>>> import numpy as np
>>> import numpy.linalg as la
>>> np.set_printoptions(suppress=True, linewidth=120)
>>> F = np.load("block0.npy")
>>> F
array([[-0.6, -0.7,  0.7],
       [-2.5, -0.3,  0. ],
       [ 1.8,  0.9,  0.3],
       [ 0.8,  1.3,  0.6],
       [ 4. , -2. ,  1. ],
       [ 0.3, -1.5, -0.7],
       [-0.4, -0.9,  0.7],
       [-0.6, -0.6, -0.3],
       [ 1.1,  0.4, -0.3],
       [-0.6, -0.1,  0.7]])
>>> G = np.cov(F, rowvar=False)
>>> np.round(np.median(F, axis=0), 2)
array([-0.05, -0.45,  0.45])
>>> np.argsort(-F.std(axis=0).round(6), kind="stable")
array([0, 1, 2])
>>> np.round(la.eigvalsh(G)[::-1], 2)
array([3.13, 1.02, 0.29])
>>> round(np.corrcoef(F[:, 0], F[:, 2])[0, 1], 2)
np.float64(0.3)
>>> mat = np.load("data.npy")
>>> mat
array([[ 3,  2,  1,  4],
       [ 0, -1, -2,  1],
       [ 4,  3,  2,  5],
       [ 2,  1,  0,  3]])
>>> mat.ravel(order="F")
array([ 3,  0,  4,  2,  2, -1,  3,  1,  1, -2,  2,  0,  4,  1,  5,  3])
>>> mat.reshape(2, -1)
array([[ 3,  2,  1,  4,  0, -1, -2,  1],
       [ 4,  3,  2,  5,  2,  1,  0,  3]])
>>> blk = mat.reshape(4, 2, -1)
>>> blk.shape
(4, 2, 2)
>>> blk.transpose(1, 0, 2)
array([[[ 3,  2],
        [ 0, -1],
        [ 4,  3],
        [ 2,  1]],

       [[ 1,  4],
        [-2,  1],
        [ 2,  5],
        [ 0,  3]]])
>>> blk.sum(axis=1)
array([[ 4,  6],
       [-2,  0],
       [ 6,  8],
       [ 2,  4]])
>>> blk[:, 0]
array([[ 3,  2],
       [ 0, -1],
       [ 4,  3],
       [ 2,  1]])
>>> np.swapaxes(blk, 1, 2)[0]
array([[3, 1],
       [2, 4]])
>>> u, g = mat[3], mat[2]
>>> u @ u
np.int64(14)
>>> u @ g
np.int64(26)
>>> p = (u @ g) / (u @ u) * u
>>> round((g - p) @ u, 2)
np.float64(0.0)
>>> la.matrix_rank(np.outer(u, g))
np.int64(1)
>>> np.outer(u, g)
array([[ 8,  6,  4, 10],
       [ 4,  3,  2,  5],
       [ 0,  0,  0,  0],
       [12,  9,  6, 15]])
>>> np.round(la.norm(u + g) ** 2 + la.norm(u - g) ** 2, 2)
np.float64(136.0)
>>> np.round(g - p, 2)
array([ 0.29,  1.14,  2.  , -0.57])
>>> p.round(2)
array([3.71, 1.86, 0.  , 5.57])
>>> rank = la.matrix_rank(mat)
>>> rank
np.int64(2)
>>> ns = la.svd(mat)[2][rank:].T
>>> [int(la.matrix_rank(np.delete(mat, i, axis=0))) for i in range(4)]
[2, 2, 2, 2]
>>> [int(la.matrix_rank(mat[:, :j + 1])) for j in range(4)]
[1, 2, 2, 2]
>>> ns.shape
(4, 2)
>>> U, s, VT = la.svd(mat)
>>> evecs = VT[:(s > 1e-8).sum()]
>>> rng = np.random.default_rng(7694)
>>> x = mat[2] + 5 * mat[0] + rng.integers(2) * np.eye(4)[3]
>>> x
array([19., 13.,  7., 25.])
>>> np.round(np.diag(evecs.T @ evecs), 2)
array([0.3, 0.3, 0.7, 0.7])
>>> M = np.load("m.npy")
>>> M
array([[-3.,  0.,  0.],
       [ 0., -1.,  1.],
       [ 0.,  0., -2.]])
>>> U, s, VT = la.svd(M, full_matrices=False)
>>> U.shape, s.shape, VT.shape
((3, 3), (3,), (3, 3))
>>> np.round(s / s[0], 2)
array([1.  , 0.76, 0.29])
>>> (s > 1e-8).sum()
np.int64(3)
>>> other = la.inv(M)
>>> np.round(la.det(M) * other, 2)
array([[2., 0., 0.],
       [0., 6., 3.],
       [0., 0., 3.]])
>>> M @ other
array([[1., 0., 0.],
       [0., 1., 0.],
       [0., 0., 1.]])
>>> M @ M
array([[ 9.,  0.,  0.],
       [ 0.,  1., -3.],
       [ 0.,  0.,  4.]])
>>> (la.matrix_power((M != 0) + (M.T != 0) + np.eye(3), 3) > 0).astype(int)
array([[1, 0, 0],
       [0, 1, 1],
       [0, 1, 1]])
>>> theta = np.radians(15)
>>> R = np.eye(3)
>>> R[0, 0] = R[2, 2] = np.cos(theta)
>>> R[0, 2], R[2, 0] = -np.sin(theta), np.sin(theta)
>>> R.round(2)
array([[ 0.97,  0.  , -0.26],
       [ 0.  ,  1.  ,  0.  ],
       [ 0.26,  0.  ,  0.97]])
>>> other = M @ R.T
>>> np.allclose(la.norm(M, axis=1), la.norm(other, axis=1))
True
>>> np.round(np.abs(other - M).max(axis=0), 2)
array([0.52, 0.  , 0.78])
>>> np.allclose(M @ M.T, other @ other.T)
True
>>> other.round(2)
array([[-2.9 ,  0.  , -0.78],
       [-0.26, -1.  ,  0.97],
       [ 0.52,  0.  , -1.93]])
>>> np.round(la.svd(M, compute_uv=False), 2), np.round(la.svd(other, compute_uv=False), 2)
(array([3.  , 2.29, 0.87]), array([3.  , 2.29, 0.87]))
>>> other = M / la.norm(M, axis=1, keepdims=True)
>>> G = other @ other.T
>>> np.argwhere(np.triu(np.abs(G) > 0.95, 1))
array([], shape=(0, 2), dtype=int64)
>>> (np.abs(G) > 0.9).astype(int)
array([[1, 0, 0],
       [0, 1, 0],
       [0, 0, 1]])
>>> G[1].round(2)
array([ 0.  ,  1.  , -0.71])
>>> np.degrees(np.arccos(np.clip(G[1, 2], -1, 1)))
np.float64(135.0)
>>> G.round(2)
array([[ 1.  ,  0.  ,  0.  ],
       [ 0.  ,  1.  , -0.71],
       [ 0.  , -0.71,  1.  ]])
>>> arr = np.array([[1, 0, 0, 0], [3, 1, 0, 0], [3, 4, 1, 0], [1, 5, 2, 1]])
>>> arr @ arr
array([[ 1,  0,  0,  0],
       [ 6,  1,  0,  0],
       [18,  8,  1,  0],
       [23, 18,  4,  1]])
>>> la.matrix_power(arr - np.diag(np.diag(arr)), 4)
array([[0, 0, 0, 0],
       [0, 0, 0, 0],
       [0, 0, 0, 0],
       [0, 0, 0, 0]])
>>> ev, evecs = la.eig(arr)
>>> ev
array([1., 1., 1., 1.])
>>> np.round(np.sort(la.eigvals(arr.T)), 2)
array([1., 1., 1., 1.])
>>> np.round(np.sort(la.eigvals(la.inv(arr))), 2)
array([1.-0.j, 1.+0.j, 1.+0.j, 1.+0.j])
>>> def softmax(z):
...     e = np.exp(z - z.max(axis=-1, keepdims=True))
...     return e / e.sum(axis=-1, keepdims=True)
... 
>>> np.round(softmax(arr[0]), 2)
array([0.48, 0.17, 0.17, 0.17])
>>> softmax(arr).sum(axis=1)
array([1., 1., 1., 1.])
>>> scores = arr @ arr.T / np.sqrt(4)
>>> np.round(softmax(scores)[0] @ arr, 2)
array([2.46, 2.5 , 0.63, 0.13])
>>> np.round(softmax(scores), 2) + 0
array([[0.13, 0.37, 0.37, 0.13],
       [0.01, 0.17, 0.76, 0.06],
       [0.  , 0.  , 0.62, 0.38],
       [0.  , 0.  , 0.05, 0.95]])
>>> softmax(scores).round(6).argmax(axis=1)
array([1, 2, 2, 3])
>>> X = np.minimum.outer(np.arange(1, 5), np.arange(1, 5)) * 2
>>> X
array([[2, 2, 2, 2],
       [2, 4, 4, 4],
       [2, 4, 6, 6],
       [2, 4, 6, 8]])
>>> u = np.array([0, 0, 1, 2])
>>> other = X + np.outer(u, np.eye(4)[3])
>>> la.matrix_rank(la.inv(other) - la.inv(X), tol=1e-8)
np.int64(1)
>>> round(la.det(other) / la.det(X), 2), np.round(1 + la.solve(X, u)[3], 2)
(np.float64(1.5), np.float64(1.5))
>>> la.matrix_rank(other - X)
np.int64(1)
>>> other
array([[ 2.,  2.,  2.,  2.],
       [ 2.,  4.,  4.,  4.],
       [ 2.,  4.,  6.,  7.],
       [ 2.,  4.,  6., 10.]])
>>> ev, evecs = la.eig(other)
>>> np.round(np.sort(la.eigvals(other @ other)), 2)
array([  0.3 ,   0.85,   6.99, 319.86])
>>> ev.round(2)
array([17.88,  2.64,  0.92,  0.55])
>>> X @ X
array([[ 16,  28,  36,  40],
       [ 28,  52,  68,  76],
       [ 36,  68,  92, 104],
       [ 40,  76, 104, 120]])
>>> (X + X.T) / 2
array([[2., 2., 2., 2.],
       [2., 4., 4., 4.],
       [2., 4., 6., 6.],
       [2., 4., 6., 8.]])
>>> np.round(np.sort(np.abs(la.eigvals(X))), 2)
array([ 0.57,  0.85,  2.  , 16.58])
>>> la.matrix_power(X, 3)
array([[ 240,  448,  600,  680],
       [ 448,  840, 1128, 1280],
       [ 600, 1128, 1520, 1728],
       [ 680, 1280, 1728, 1968]])
>>> round(float(np.abs(la.eigvals(X)).max()), 2)
16.58
>>> round(float(la.det(X)), 2)
16.0
>>> np.trace(X)
np.int64(20)
>>> (X - X.T) / 2
array([[0., 0., 0., 0.],
       [0., 0., 0., 0.],
       [0., 0., 0., 0.],
       [0., 0., 0., 0.]])
